% ipython --no-banner

In [1]: import numpy as np

In [2]: np.set_printoptions(precision=3, suppress=True, linewidth=200)

In [3]: def tidy(a):
   ...:     return np.round(a, 3) + 0
   ...: 

In [4]: mat = np.array([[-3, -3, 3],
   ...:     [0, -1, -3],
   ...:     [-2, 1, 3],
   ...:     [-1, -2, -1],
   ...:     [0, -2, -2],
   ...:     [1, 0, -1],
   ...:     [-1, 2, -1]])

In [5]: W1 = np.array([[7, 8, 1, 9, 9], [5, 0, 9, 0, 3], [4, 3, 4, 7, 5]])

In [6]: c = np.array([-1, -1, -3, -2, 1])

In [7]: act = np.maximum(mat @ W1 + c, 0)

In [8]: act
Out[8]: 
array([[ 0,  0,  0,  0,  0],
       [ 0,  0,  0,  0,  0],
       [ 2,  0, 16,  1,  1],
       [ 0,  0,  0,  0,  0],
       [ 0,  0,  0,  0,  0],
       [ 2,  4,  0,  0,  5],
       [ 0,  0, 10,  0,  0]])

In [9]: tidy((act > 0).mean(axis=0))
Out[9]: array([0.286, 0.143, 0.286, 0.143, 0.286])

In [10]: (act > 0).astype(int)
Out[10]: 
array([[0, 0, 0, 0, 0],
       [0, 0, 0, 0, 0],
       [1, 0, 1, 1, 1],
       [0, 0, 0, 0, 0],
       [0, 0, 0, 0, 0],
       [1, 1, 0, 0, 1],
       [0, 0, 1, 0, 0]])

In [11]: cent = np.array([[8, 6, 1], [1, 6, 1], [5, 6, 4], [9, 6, 1], [9, 7, 1]])

In [12]: W1 @ cent
Out[12]: 
array([[231, 213,  37],
       [112, 105,  44],
       [163, 143,  35]])

In [13]: (act @ cent).round(6).argmax(axis=1)
Out[13]: array([0, 0, 1, 0, 0, 1, 1])

In [14]: A = np.load("a.npy")

In [15]: A
Out[15]: 
array([[17,  0, 75],
       [11,  0, 48],
       [ 5,  0, 21],
       [11,  0, 48],
       [ 7,  0, 30],
       [ 9,  0, 39],
       [ 5,  0, 21],
       [13,  0, 57],
       [ 5,  0, 21],
       [11,  0, 48]])

In [16]: # column 2 is much longer than the rest

In [17]: r = np.linalg.matrix_rank(A)

In [18]: r
Out[18]: np.int64(2)

In [19]: null = np.linalg.svd(A)[2][r:].T

In [20]: np.linalg.matrix_rank(A.T @ A), np.linalg.matrix_rank(A @ A.T)
Out[20]: (np.int64(2), np.int64(2))

In [21]: null[:, 0] / null[np.abs(null[:, 0]).round(6).argmax(), 0]
Out[21]: array([0., 1., 0.])

In [22]: null @ null.T
Out[22]: 
array([[0., 0., 0.],
       [0., 1., 0.],
       [0., 0., 0.]])

In [23]: np.allclose(A @ null, 0)
Out[23]: True

In [24]: theta = np.radians(15)

In [25]: Rm = np.eye(3)

In [26]: Rm[1, 1] = Rm[0, 0] = np.cos(theta)

In [27]: Rm[1, 0], Rm[0, 1] = -np.sin(theta), np.sin(theta)

In [28]: tidy(Rm)
Out[28]: 
array([[ 0.966,  0.259,  0.   ],
       [-0.259,  0.966,  0.   ],
       [ 0.   ,  0.   ,  1.   ]])

In [29]: B = A @ Rm.T

In [30]: tidy(B)
Out[30]: 
array([[16.421, -4.4  , 75.   ],
       [10.625, -2.847, 48.   ],
       [ 4.83 , -1.294, 21.   ],
       [10.625, -2.847, 48.   ],
       [ 6.761, -1.812, 30.   ],
       [ 8.693, -2.329, 39.   ],
       [ 4.83 , -1.294, 21.   ],
       [12.557, -3.365, 57.   ],
       [ 4.83 , -1.294, 21.   ],
       [10.625, -2.847, 48.   ]])

In [31]: tidy(np.abs(B - A).max(axis=0))
Out[31]: array([0.579, 4.4  , 0.   ])

In [32]: arr = np.loadtxt("block6.csv", delimiter=",")

In [33]: arr
Out[33]: 
array([[ 2., -3.,  0.,  2., -2.,  0.,  3.,  3.,  1.,  1.,  2.],
       [ 0., -1.,  2.,  0.,  2., -3., -2., -3., -3.,  2., -3.],
       [ 0.,  0.,  2.,  0.,  0., -1.,  3., -2.,  0., -1.,  3.],
       [ 0.,  0.,  0., -2.,  1.,  1.,  0.,  3., -3., -2.,  1.],
       [ 0.,  0.,  0.,  0., -2., -2., -1., -2.,  2., -3.,  0.],
       [ 0.,  0.,  0.,  0.,  0.,  3., -2.,  0.,  3.,  3.,  0.],
       [ 0.,  0.,  0.,  0.,  0.,  0.,  1., -3., -3.,  1., -3.],
       [ 0.,  0.,  0.,  0.,  0.,  0.,  0.,  0., -2.,  3., -2.],
       [ 0.,  0.,  0.,  0.,  0.,  0.,  0.,  0.,  0., -2., -1.],
       [ 0.,  0.,  0.,  0.,  0.,  0.,  0.,  0.,  0., -2., -1.],
       [ 0.,  0.,  0.,  0.,  0.,  0.,  0.,  0.,  0.,  0.,  3.]])

In [34]: B = arr / np.sqrt((arr ** 2).mean(axis=1, keepdims=True))

In [35]: np.linalg.matrix_rank(arr - arr.mean(axis=1, keepdims=True))
Out[35]: np.int64(10)

In [36]: tidy(np.linalg.norm(B, axis=1))
Out[36]: array([3.317, 3.317, 3.317, 3.317, 3.317, 3.317, 3.317, 3.317, 3.317, 3.317, 3.317])

In [37]: np.linalg.matrix_rank(B) == np.linalg.matrix_rank(arr)
Out[37]: np.True_

In [38]: u, r1 = arr[9], arr[7]

In [39]: u @ r1
Out[39]: np.float64(-4.0)

In [40]: u @ u
Out[40]: np.float64(5.0)

In [41]: p = (u @ r1) / (u @ u) * u

In [42]: np.outer(u, r1)
Out[42]: 
array([[ 0.,  0.,  0.,  0.,  0.,  0.,  0.,  0., -0.,  0., -0.],
       [ 0.,  0.,  0.,  0.,  0.,  0.,  0.,  0., -0.,  0., -0.],
       [ 0.,  0.,  0.,  0.,  0.,  0.,  0.,  0., -0.,  0., -0.],
       [ 0.,  0.,  0.,  0.,  0.,  0.,  0.,  0., -0.,  0., -0.],
       [ 0.,  0.,  0.,  0.,  0.,  0.,  0.,  0., -0.,  0., -0.],
       [ 0.,  0.,  0.,  0.,  0.,  0.,  0.,  0., -0.,  0., -0.],
       [ 0.,  0.,  0.,  0.,  0.,  0.,  0.,  0., -0.,  0., -0.],
       [ 0.,  0.,  0.,  0.,  0.,  0.,  0.,  0., -0.,  0., -0.],
       [ 0.,  0.,  0.,  0.,  0.,  0.,  0.,  0., -0.,  0., -0.],
       [-0., -0., -0., -0., -0., -0., -0., -0.,  4., -6.,  4.],
       [-0., -0., -0., -0., -0., -0., -0., -0.,  2., -3.,  2.]])

In [43]: (r1 - p) @ u
Out[43]: np.float64(0.0)
